$ python3 -q
>>> import numpy as np
>>> np.set_printoptions(precision=2, suppress=True, linewidth=120, floatmode="fixed")
>>> F = np.loadtxt("x.csv", delimiter=",")
>>> F
array([[ 10.00, -10.00,   0.00, -10.00,  -5.00,  10.00,  15.00],
       [  8.00,  -8.00,   0.00,  -8.00,  -4.00,   8.00,  12.00],
       [  0.00,   0.00,   0.00,   0.00,   0.00,   0.00,   0.00],
       [  0.00,   0.00,   0.00,   0.00,   0.00,   0.00,   0.00],
       [ 12.00, -12.00,   0.00, -12.00,  -6.00,  12.00,  18.00],
       [ 10.00, -10.00,   0.00, -10.00,  -5.00,  10.00,  15.00],
       [  8.00,  -8.00,   0.00,  -8.00,  -4.00,   8.00,  12.00],
       [  2.00,  -2.00,   0.00,  -2.00,  -1.00,   2.00,   3.00],
       [  4.00,  -4.00,   0.00,  -4.00,  -2.00,   4.00,   6.00],
       [  4.00,  -4.00,   0.00,  -4.00,  -2.00,   4.00,   6.00],
       [ 18.00, -18.00,   0.00, -18.00,  -9.00,  18.00,  27.00],
       [ 16.00, -16.00,   0.00, -16.00,  -8.00,  16.00,  24.00],
       [  6.00,  -6.00,   0.00,  -6.00,  -3.00,   6.00,   9.00],
       [ 10.00, -10.00,   0.00, -10.00,  -5.00,  10.00,  15.00]])
>>> rank = np.linalg.matrix_rank(F)
>>> print(rank)
1
>>> ns = np.linalg.svd(F)[2][rank:].T
>>> [int(np.linalg.matrix_rank(np.delete(F, i, axis=0))) for i in range(14)]
[1, 1, 1, 1, 1, 1, 1, 1, 1, 1, 1, 1, 1, 1]
>>> np.linalg.matrix_rank(F.T @ F), np.linalg.matrix_rank(F @ F.T)
(np.int64(1), np.int64(1))
>>> np.round(ns @ ns.T, 2) + 0
array([[ 0.85,  0.15,  0.00,  0.15,  0.08, -0.15, -0.23],
       [ 0.15,  0.85,  0.00, -0.15, -0.08,  0.15,  0.23],
       [ 0.00,  0.00,  1.00,  0.00,  0.00,  0.00,  0.00],
       [ 0.15, -0.15,  0.00,  0.85, -0.08,  0.15,  0.23],
       [ 0.08, -0.08,  0.00, -0.08,  0.96,  0.08,  0.12],
       [-0.15,  0.15,  0.00,  0.15,  0.08,  0.85, -0.23],
       [-0.23,  0.23,  0.00,  0.23,  0.12, -0.23,  0.65]])
>>> np.allclose(F @ ns, 0)
True
>>> [int(np.linalg.matrix_rank(F[:, :j + 1])) for j in range(7)]
[1, 1, 1, 1, 1, 1, 1]
>>> Y = np.array([[1, 1], [1, -1]])
>>> rng = np.random.default_rng(87032)
>>> mat = np.kron(Y, np.kron(Y, Y))[rng.permutation(8)][:11]
>>> mat
array([[ 1, -1, -1,  1, -1,  1,  1, -1],
       [ 1, -1,  1, -1, -1,  1, -1,  1],
       [ 1,  1,  1,  1,  1,  1,  1,  1],
       [ 1, -1, -1,  1,  1, -1, -1,  1],
       [ 1, -1,  1, -1,  1, -1,  1, -1],
       [ 1,  1, -1, -1,  1,  1, -1, -1],
       [ 1,  1,  1,  1, -1, -1, -1, -1],
       [ 1,  1, -1, -1, -1, -1,  1,  1]])
>>> r0 = np.array([8, 8, 2, 9, 2, 4, 7, 2])
>>> Y = mat + np.outer(r0, np.eye(8)[6])
>>> np.round(np.linalg.det(Y) / np.linalg.det(mat), 2), np.round(1 + np.linalg.solve(mat, r0)[6], 2)
(np.float64(-0.75), np.float64(-0.75))
>>> np.linalg.matrix_rank(np.linalg.inv(Y) - np.linalg.inv(mat), tol=1e-8)
np.int64(1)
>>> Y = np.linalg.inv(mat)
>>> Y
array([[ 0.12,  0.12,  0.12,  0.12,  0.12,  0.12,  0.12,  0.12],
       [-0.12, -0.12,  0.12, -0.12, -0.12,  0.12,  0.12,  0.12],
       [-0.12,  0.12,  0.12, -0.12,  0.12, -0.12,  0.12, -0.12],
       [ 0.12, -0.12,  0.12,  0.12, -0.12, -0.12,  0.12, -0.12],
       [-0.12, -0.12,  0.12,  0.12,  0.12,  0.12, -0.12, -0.12],
       [ 0.12,  0.12,  0.12, -0.12, -0.12,  0.12, -0.12, -0.12],
       [ 0.12, -0.12,  0.12, -0.12,  0.12, -0.12, -0.12,  0.12],
       [-0.12,  0.12,  0.12,  0.12, -0.12, -0.12, -0.12,  0.12]])
>>> round(np.linalg.det(mat) * np.linalg.det(Y), 2)
np.float64(1.0)
